>>> import numpy as np
>>> import numpy.linalg as la
>>> np.set_printoptions(precision=1, suppress=True, linewidth=200)
>>> feats = np.load("test6.npy")
>>> feats
array([[-2,  6,  2,  4],
       [-2,  6,  2,  4],
       [-3,  9,  3,  6]])
>>> print([round(float(x), 1) for x in la.svd(feats, compute_uv=False)[:3]])
[16.0, 0.0, 0.0]
>>> la.matrix_rank(feats, rtol=0.1)
np.int64(1)
>>> left, sv, Vt = la.svd(feats)
>>> np.argmax(sv[:-1] / (sv[1:] + 1e-6)) + 1
np.int64(1)
>>> sv.round(1) + 0
array([16.,  0.,  0.])
>>> Y = left[:, :1] @ np.diag(sv[:1]) @ Vt[:1]
>>> print(round(np.abs(feats - Y).max(), 1))
0.0
>>> la.matrix_rank(Y)
np.int64(1)
>>> print(Y)
[[-2.  6.  2.  4.]
 [-2.  6.  2.  4.]
 [-3.  9.  3.  6.]]
>>> vec = np.array([9, 1, 9, -4])
>>> a = np.maximum(feats @ vec, 0)
>>> np.maximum(feats @ (3 * vec), 0)
array([0, 0, 0])
>>> a
array([0, 0, 0])
>>> print(feats.T @ a)
[0 0 0 0]
>>> Y = np.array([[0, 1, 1], [0, -1, 2], [-2, 1, -3], [1, 3, 3]])
>>> np.einsum("ik,kj->ji", feats, Y)
array([[ 0,  0,  0],
       [ 6,  6,  9],
       [16, 16, 24]])
>>> print(np.vstack([feats, Y.T]).shape)
(6, 4)
>>> np.einsum("ij->j", feats)
array([-7, 21,  7, 14])
>>> np.einsum("ik,kj->ij", feats, Y)
array([[ 0,  6, 16],
       [ 0,  6, 16],
       [ 0,  9, 24]])
>>> la.matrix_rank(feats @ Y)
np.int64(1)
>>> C2 = feats.T @ feats
>>> np.allclose(C2, C2.T)
True
>>> (feats @ feats.T).shape
(3, 3)
>>> F = np.array([[1.4, 0.6, 1.3],
...     [0.3, 1.0, -1.1],
...     [-0.9, -0.3, -1.9],
...     [2.8, 1.3, 0.3],
...     [1.8, -0.6, -1.5],
...     [1.6, 1.6, 0.9],
...     [-1.6, -0.7, -1.8],
...     [0.4, 0.3, 0.3],
...     [-1.4, 1.1, -0.6],
...     [-0.1, 0.7, -1.7],
...     [-0.5, 0.1, 0.4],
...     [0.7, -0.6, 1.1],
...     [0.2, -1.4, 2.0],
...     [-1.7, 0.3, 0.9],
...     [0.7, 0.6, -0.6],
...     [-0.2, 1.8, 0.8],
...     [0.8, -0.3, 0.9],
...     [-0.9, -0.7, -0.3]])
>>> rng = np.random.default_rng(611)
>>> F[:, 0] = 3 * F[:, 2] + 0.3 * rng.normal(size=18)
>>> F
array([[ 4.3,  0.6,  1.3],
       [-3.1,  1. , -1.1],
       [-5.5, -0.3, -1.9],
       [ 1.2,  1.3,  0.3],
       [-5. , -0.6, -1.5],
       [ 3. ,  1.6,  0.9],
       [-5.7, -0.7, -1.8],
       [ 0.9,  0.3,  0.3],
       [-1.4,  1.1, -0.6],
       [-4.9,  0.7, -1.7],
       [ 1.6,  0.1,  0.4],
       [ 3.3, -0.6,  1.1],
       [ 6.4, -1.4,  2. ],
       [ 2.4,  0.3,  0.9],
       [-1.3,  0.6, -0.6],
       [ 2.4,  1.8,  0.8],
       [ 2.7, -0.3,  0.9],
       [-0.7, -0.7, -0.3]])
>>> # column 0 dominates
>>> Ac = F - F.mean(axis=0)
>>> vecs = la.svd(Ac)[2][:2]
>>> Y = Ac - Ac @ vecs.T @ vecs
>>> np.diag(vecs.T @ vecs)
array([0.9, 1. , 0.1])
>>> la.norm(Y, axis=1).round(6).argmax()
np.int64(13)
>>> round(la.norm(Y) / la.norm(Ac), 1)
np.float64(0.0)
>>> print((Ac @ vecs.T).std(axis=0))
[3.7 0.9]
>>> np.round(Y.std(axis=0), 1) + 0
array([0. , 0. , 0.1])
>>> np.round(np.cov(Ac @ vecs.T, rowvar=False), 1) + 0
array([[14.9,  0. ],
       [ 0. ,  0.8]])
